$ python3 -q
>>> import numpy as np
>>> import numpy.linalg as la
>>> np.set_printoptions(precision=3, suppress=True, linewidth=140)
>>> def tidy(a):
...     return np.round(a, 3) + 0
... 
>>> feats = np.load("block8.npy")
>>> feats
array([[-2,  0,  1, -1],
       [-1, -2,  0,  1],
       [ 1, -1, -2,  0],
       [ 0,  1, -1, -2]])
>>> feats @ (-1.0) ** np.arange(4)
array([0., 0., 0., 0.])
>>> (feats @ feats)[0]
array([ 5, -2, -3,  4])
>>> feats @ np.ones(4)
array([-2., -2., -2., -2.])
>>> np.fft.fft(feats[0])
array([-2.+0.j, -3.-1.j,  0.+0.j, -3.+1.j])
>>> x = np.array([0, 1, 1, 2])
>>> h1 = np.maximum(feats @ x, 0)
>>> np.maximum(feats @ (3 * x), 0)
array([0, 0, 0, 0])
>>> tidy(np.tanh(feats @ x))
array([-0.762,  0.   , -0.995, -0.999])
>>> np.flatnonzero(h1 > 1e-9)
array([], dtype=int64)
>>> np.maximum(feats @ x, 0) - np.maximum(-feats @ x, 0)
array([-1,  0, -3, -4])
>>> feats * (h1 > 1e-9)[:, None]
array([[0, 0, 0, 0],
       [0, 0, 0, 0],
       [0, 0, 0, 0],
       [0, 0, 0, 0]])
>>> [round(float(x), 3) for x in la.svd(feats, compute_uv=False)[:3]]
[3.162, 3.162, 2.0]
>>> np.argsort(-la.norm(feats, axis=0).round(6), kind="stable")[:3]
array([0, 1, 2])
>>> la.cond(feats) > 100
np.True_
>>> W0 = np.load("out3.npy")
>>> W0
array([[-1.3, -1.1, -0.3,  1.2],
       [-0.3,  0.7, -0.1, -1.2],
       [-0.4, -0.3,  0.3,  0.7]])
>>> A2 = np.array([[1, 3, 3], [1, 1, 1]])
>>> Z = np.kron(A2, W0)
>>> tidy(la.norm(Z, 2)), tidy(la.norm(A2, 2) * la.norm(W0, 2))
(np.float64(11.44), np.float64(11.44))
>>> la.matrix_rank(Z)
np.int64(6)
>>> x = np.array([3, 1, 0, 4])
>>> h1 = np.maximum(W0 @ x, 0)
>>> tidy(h1)
array([0. , 0. , 1.3])
>>> tidy(W0.T @ h1)
array([-0.52, -0.39,  0.39,  0.91])
>>> W0 * (h1 > 1e-9)[:, None]
array([[-0. , -0. , -0. ,  0. ],
       [-0. ,  0. , -0. , -0. ],
       [-0.4, -0.3,  0.3,  0.7]])
>>> tidy(np.maximum(W0 @ x, 0) - np.maximum(-W0 @ x, 0))
array([-0.2, -5. ,  1.3])
>>> np.maximum(W0 @ (3 * x), 0)
array([0. , 0. , 3.9])
>>> data = np.array([[3, 0, 2, 0, 2],
...     [0, 3, 0, 2, 0],
...     [2, 0, 3, 0, 2],
...     [0, 2, 0, 3, 0],
...     [2, 0, 2, 0, 3]])
>>> data
array([[3, 0, 2, 0, 2],
       [0, 3, 0, 2, 0],
       [2, 0, 3, 0, 2],
       [0, 2, 0, 3, 0],
       [2, 0, 2, 0, 3]])
>>> tidy(np.sort(la.eigvals(data).real))
array([1., 1., 1., 5., 7.])
>>> (data != 0).astype(int)
array([[1, 0, 1, 0, 1],
       [0, 1, 0, 1, 0],
       [1, 0, 1, 0, 1],
       [0, 1, 0, 1, 0],
       [1, 0, 1, 0, 1]])
>>> data @ data
array([[17,  0, 16,  0, 16],
       [ 0, 13,  0, 12,  0],
       [16,  0, 17,  0, 16],
       [ 0, 12,  0, 13,  0],
       [16,  0, 16,  0, 17]])
>>> np.flatnonzero(la.matrix_power((data != 0) + (data.T != 0) + np.eye(5), 5)[4])
array([0, 2, 4])
>>> P = np.triu(np.array([[1, 0, -1, 0, -1],
...     [1, -2, 0, -1, -1],
...     [-2, 0, -2, 2, 2],
...     [-1, 2, 2, 2, -2],
...     [1, -2, 1, 0, 0]]), 1) + np.eye(5)
>>> A2 = P @ data @ la.inv(P)
>>> tidy(la.det(A2))
np.float64(35.0)
>>> P @ data - data @ P
array([[-4.,  0., -2., -4., -6.],
       [-2., -2., -2.,  0.,  4.],
       [ 4.,  4.,  6.,  0.,  2.],
       [-4.,  0., -4.,  2.,  2.],
       [ 0.,  0.,  2., -4., -2.]])
>>> la.matrix_rank(A2)
np.int64(5)
>>> W = np.array([[-2, -2, 0, -6, -3],
...     [-8, -7, 2, -2, -7],
...     [-3, 2, -7, -5, 6],
...     [-1, -9, -9, 8, 8],
...     [-5, -4, 3, -2, 0]])
>>> beta = np.array([-1, -2, -9, 0, 2])
>>> act = np.maximum(data @ W + beta, 0)
>>> (act > 0).mean(axis=0)
array([0. , 0. , 0. , 0.4, 0.8])
>>> Z = np.array([[-2, -1, 1], [5, -3, 4], [1, -4, 5], [-1, 0, 1], [3, -3, -3]])
>>> act @ Z
array([[ 15, -15, -15],
       [-10,   0,  10],
       [ 42, -42, -42],
       [ 16, -36, -16],
       [ 24, -24, -24]])
>>> (act @ Z).round(6).argmax(axis=1)
array([0, 2, 0, 0, 0])
>>> E = np.loadtxt("test10.csv", delimiter=",")
>>> E
array([[ -2.11 ,   0.438,  -1.659,   2.954],
       [ -1.496,   0.267,  -1.196,   2.09 ],
       [ -7.201,   1.452,  -5.756,  10.1  ],
       [  6.532,  -1.294,   5.206,  -9.16 ],
       [  9.335,  -1.861,   7.433, -13.029],
       [ -1.631,   0.289,  -1.306,   2.303],
       [ -1.814,   0.361,  -1.476,   2.513],
       [ -3.746,   0.748,  -2.978,   5.253],
       [  5.93 ,  -1.201,   4.746,  -8.326],
       [  4.44 ,  -0.883,   3.567,  -6.226],
       [  0.652,  -0.161,   0.541,  -0.904],
       [ -4.193,   0.866,  -3.39 ,   5.881],
       [  4.58 ,  -0.923,   3.709,  -6.448],
       [ -3.902,   0.743,  -3.142,   5.467],
       [ -6.691,   1.321,  -5.391,   9.391]])
>>> D = la.norm(E[:, None] - E[None], axis=-1)
>>> la.matrix_rank(D ** 2)
np.int64(6)
>>> (D + 1e9 * np.eye(15)).round(6).argmin(axis=1)
array([ 6,  5, 14,  8,  3,  1,  5, 13,  3, 12,  1, 13,  9,  7,  2])
>>> D[5].round(6).argsort(kind="stable")[:4]
array([5, 1, 6, 0])
>>> f, r1 = W0[1], W0[0]
>>> f @ r1
np.float64(-1.79)
>>> p = (f @ r1) / (f @ f) * f
>>> tidy(p)
array([ 0.265, -0.617,  0.088,  1.058])
>>> tidy(la.norm(f + r1) ** 2 + la.norm(f - r1) ** 2)
np.float64(12.92)
>>> A2 = E / la.norm(E, axis=1, keepdims=True)
>>> cov = A2 @ A2.T
>>> (cov - 2 * np.eye(15)).round(6).argmax(axis=1)
array([ 7,  5,  7,  4,  3,  1, 11,  2,  3,  8, 12,  2,  9, 14,  2])
>>> tidy(la.norm(A2, axis=1))
array([1., 1., 1., 1., 1., 1., 1., 1., 1., 1., 1., 1., 1., 1., 1.])
>>> la.cond(E) > 100
np.True_
>>> tidy(np.abs(la.svd(E)[2][-1]))
array([0.786, 0.074, 0.096, 0.606])
>>> tidy(la.norm(E, 2) / la.norm(E))
np.float64(1.0)
>>> A2 = np.c_[E[:, :3] @ np.array([[2, -4, 0], [3, 0, 2], [-5, 1, -3]]), np.array([-1, 2, 0, 1, -1, -1, -2, 1, 1, 1, -1, 2, 0, 2, 2])]
>>> tidy(A2)
array([[  5.389,   6.781,   5.853,  -1.   ],
       [  3.789,   4.788,   4.122,   2.   ],
       [ 18.734,  23.048,  20.172,   0.   ],
       [-16.848, -20.922, -18.206,   1.   ],
       [-24.078, -29.907, -26.021,  -1.   ],
       [  4.135,   5.218,   4.496,  -1.   ],
       [  4.835,   5.78 ,   5.15 ,  -2.   ],
       [  9.642,  12.006,  10.43 ,   1.   ],
       [-15.473, -18.974, -16.64 ,   1.   ],
       [-11.604, -14.193, -12.467,   1.   ],
       [ -1.884,  -2.067,  -1.945,  -1.   ],
       [ 11.162,  13.382,  11.902,   2.   ],
       [-12.154, -14.611, -12.973,   0.   ],
       [ 10.135,  12.466,  10.912,   2.   ],
       [ 17.536,  21.373,  18.815,   2.   ]])
>>> la.matrix_rank(np.c_[E, A2])
np.int64(5)
>>> tidy(la.norm(la.qr(E)[0].T @ A2, axis=0) ** 2 / ((A2 ** 2).sum(axis=0) + 1e-12))
array([1.   , 1.   , 1.   , 0.151])
>>> m1 = np.load("x.npy")
>>> m1
array([[ 3,  2,  3,  9,  6,  9],
       [-3,  1, -2, -9,  3, -6],
       [ 1, -2,  0,  3, -6,  0],
       [ 6,  4,  6, -9, -6, -9],
       [-6,  2, -4,  9, -3,  6],
       [ 2, -4,  0, -3,  6,  0]])
>>> U, sv, vt = la.svd(m1, full_matrices=False)
>>> tidy(np.cumsum(sv ** 2) / np.sum(sv ** 2))
array([0.629, 0.811, 0.957, 1.   , 1.   , 1.   ])
>>> tidy(U.T @ U)
array([[1., 0., 0., 0., 0., 0.],
       [0., 1., 0., 0., 0., 0.],
       [0., 0., 1., 0., 0., 0.],
       [0., 0., 0., 1., 0., 0.],
       [0., 0., 0., 0., 1., 0.],
       [0., 0., 0., 0., 0., 1.]])
>>> (sv > 1e-8).sum()
np.int64(6)
>>> tidy(np.abs(vt[0]))
array([0.163, 0.031, 0.136, 0.74 , 0.142, 0.621])
>>> np.abs(U[:, 0]).round(6).argmax()
np.int64(3)
>>> U.shape, sv.shape, vt.shape
((6, 6), (6,), (6, 6))
>>> tidy(np.sqrt((sv ** 2).sum())), tidy(la.norm(m1))
(np.float64(30.708), np.float64(30.708))
>>> tidy(vt @ vt.T)
array([[1., 0., 0., 0., 0., 0.],
       [0., 1., 0., 0., 0., 0.],
       [0., 0., 1., 0., 0., 0.],
       [0., 0., 0., 1., 0., 0.],
       [0., 0., 0., 0., 1., 0.],
       [0., 0., 0., 0., 0., 1.]])
>>> tidy(sv)
array([24.352, 13.112, 11.746,  6.325,  0.252,  0.122])
>>> tidy(sv / sv[0])
array([1.   , 0.538, 0.482, 0.26 , 0.01 , 0.005])
>>> x = np.array([-4, -1, 5, -3, 4, -3])
>>> target = m1 @ x
>>> beta, lr = np.zeros(6), 1 / la.norm(m1, 2) ** 2
>>> for i in range(20):
...     beta -= lr * m1.T @ (m1 @ beta - target)
...     if i % 5 == 0: print(i, round(la.norm(m1 @ beta - target), 3))
... 
0 39.371
5 10.003
10 5.259
15 3.675
>>> tidy(beta)
array([-0.107,  0.369,  0.056, -3.919,  3.469, -1.783])
>>> m1[3] @ m1[4]
np.int64(-169)
>>> tidy(la.norm(m1, axis=1))
array([14.832, 11.832,  7.071, 16.912, 13.491,  8.062])
>>> tidy(la.norm(m1, 1)), tidy(la.norm(m1, np.inf))
(np.float64(42.0), np.float64(40.0))
>>> rng = np.random.default_rng(7087)
>>> labels = rng.permutation(6)
>>> A2 = m1[:, labels] * rng.choice([-1, 1], 6)
>>> A2
array([[-3,  3, -6, -9,  9, -2],
       [ 2, -3, -3,  9, -6, -1],
       [ 0,  1,  6, -3,  0,  2],
       [-6,  6,  6,  9, -9, -4],
       [ 4, -6,  3, -9,  6, -2],
       [ 0,  2, -6,  3,  0,  4]])
>>> U, _, vt = la.svd(m1.T @ A2)
>>> labels
array([2, 0, 4, 3, 5, 1])
>>> tidy(la.lstsq(m1, A2)[0])
array([[ 0.,  1.,  0.,  0.,  0.,  0.],
       [ 0.,  0.,  0.,  0.,  0., -1.],
       [-1.,  0.,  0.,  0.,  0.,  0.],
       [ 0.,  0.,  0., -1.,  0.,  0.],
       [ 0.,  0., -1.,  0.,  0.,  0.],
       [ 0.,  0.,  0.,  0.,  1.,  0.]])
>>> x = np.array([-4, -3, 1, -5, -3])
>>> target = data @ x
>>> target
array([-16, -19, -11, -21, -15])
>>> tidy(la.solve(data.T, data[1]))
array([0., 1., 0., 0., 0.])
>>> tidy(la.solve(data, 2 * target))
array([ -8.,  -6.,   2., -10.,  -6.])
>>> tidy(la.solve(data, data[:, 2]))
array([0., 0., 1., 0., 0.])
>>> tidy(la.solve(data, target + data[:, 0]))
array([-3., -3.,  1., -5., -3.])
>>> A = np.load("a.npy")
>>> A
array([[-1,  0,  7],
       [ 0, -1,  3],
       [ 0,  0,  5]])
>>> np.unravel_index(np.abs(A).argmax(), A.shape)
(np.int64(0), np.int64(2))
>>> A.sum(axis=1)
array([6, 2, 5])
>>> la.matrix_rank(A)
np.int64(3)
>>> tidy(A.mean(axis=0))
array([-0.333, -0.333,  5.   ])
>>> tidy(la.norm(A))
np.float64(9.22)
>>> A - A[0]
array([[ 0,  0,  0],
       [ 1, -1, -4],
       [ 1,  0, -2]])
>>> np.diff(A, axis=0)
array([[ 1, -1, -4],
       [ 0,  1,  2]])
>>> np.count_nonzero(A)
np.int64(5)
>>> np.abs(A).max()
np.int64(7)
>>> W = np.array([[-5, 4, 6], [4, 8, -3], [2, 1, -8]])
>>> beta = np.array([-3, 0, -2])
>>> act = np.maximum(A @ W + beta, 0)
>>> la.matrix_rank(act)
np.int64(2)
>>> (act > 0).astype(int)
array([[1, 1, 0],
       [0, 0, 0],
       [1, 1, 0]])
>>> act
array([[16,  3,  0],
       [ 0,  0,  0],
       [ 7,  5,  0]])
>>> Z = np.array([[7, -9], [3, -6], [4, 5]])
>>> W @ Z
array([[  1,  51],
       [ 40, -99],
       [-15, -64]])
>>> (act @ Z).round(6).argmax(axis=1)
array([0, 0, 0])
>>> act @ Z
array([[ 121, -162],
       [   0,    0],
       [  64,  -93]])
>>> A2 = np.array([[-2, -2, -1], [1, -1, -3], [-3, -3, 0]])
>>> arr = A2 + A2.T
>>> arr
array([[-4, -1, -4],
       [-1, -2, -6],
       [-4, -6,  0]])
>>> x = np.array([3, 5, -2])
>>> target = arr @ x
>>> beta, lr = np.zeros(3), 1 / la.norm(arr, 2) ** 2
>>> for i in range(6):
...     beta -= lr * arr.T @ (arr @ beta - target)
...     if i % 1 == 0: print(i, round(la.norm(arr @ beta - target), 3))
... 
0 18.583
1 11.595
2 7.24
3 4.529
4 2.843
5 1.8
>>> tidy(la.cond(arr))
np.float64(3.917)
>>> tidy(beta)
array([ 3.057,  4.723, -1.792])
>>> f = np.array([6, 4])
>>> np.cross(arr[1, :3], arr[0, :3])
array([ 2, 20, -7])
>>> def softmax(z):
...     e = np.exp(z - z.max(axis=-1, keepdims=True))
...     return e / e.sum(axis=-1, keepdims=True)
... 
>>> tidy(softmax(arr[2] + -1))
array([0.018, 0.002, 0.98 ])
>>> tidy(softmax(10 * arr[2]))
array([0., 0., 1.])
>>> tidy(softmax(arr).sum(axis=1))
array([1., 1., 1.])
>>> scores = arr @ arr.T / np.sqrt(3)
>>> tidy(softmax(scores)[2] @ arr)
array([-4., -6.,  0.])
>>> tidy(softmax(scores))
array([[0.848, 0.15 , 0.001],
       [0.002, 0.998, 0.   ],
       [0.   , 0.   , 1.   ]])
>>> J = np.load("data.npy")
>>> J
array([[ 0,  5,  2],
       [ 0,  0,  0],
       [ 0,  0,  1],
       [ 0,  0,  0],
       [11,  0,  7],
       [ 0,  0,  0],
       [ 0,  5,  2],
       [ 0,  6,  0],
       [ 0,  3,  0],
       [11,  0,  6],
       [ 0,  0,  0],
       [ 1,  0,  3]])
>>> np.all(la.eigvalsh(arr) > 0)
np.False_
>>> P = J @ la.solve(J.T @ J, J.T)
>>> tidy(P @ J[:, 1])
array([5., 0., 0., 0., 0., 0., 5., 6., 3., 0., 0., 0.])
>>> tidy(la.eigvalsh(P))
array([0., 0., 0., 0., 0., 0., 0., 0., 0., 1., 1., 1.])
>>> np.allclose(P @ P, P)
True
>>> cov = np.cov(J, rowvar=False)
>>> tidy(la.eigvalsh(cov)[::-1])
array([24.069,  5.298,  0.641])
>>> tidy(np.polyfit(J[:, 0], J[:, 2], 1))
array([0.532, 0.731])
>>> tidy(J.std(axis=0))
array([4.071, 2.326, 2.35 ])
>>> Z = J[[7, 8]].astype(float)
>>> for _ in range(3):
...     labels = la.norm(J[:, None] - Z, axis=-1).argmin(axis=1)
...     Z = np.array([J[labels == j].mean(axis=0) for j in range(2)])
... 
>>> labels
array([0, 1, 1, 1, 1, 1, 0, 0, 0, 1, 1, 1])
>>> np.abs(Z[1] - Z[0]).argmax()
np.int64(1)
>>> Ac = (J - J.mean(axis=0)) / J.std(axis=0)
>>> tidy(Ac.std(axis=0))
array([1., 1., 1.])
>>> beta = la.lstsq(np.delete(Ac, 1, axis=1), Ac[:, 1])[0]
>>> tidy(1 - np.var(Ac[:, 1] - np.delete(Ac, 1, axis=1) @ beta))
np.float64(0.16)
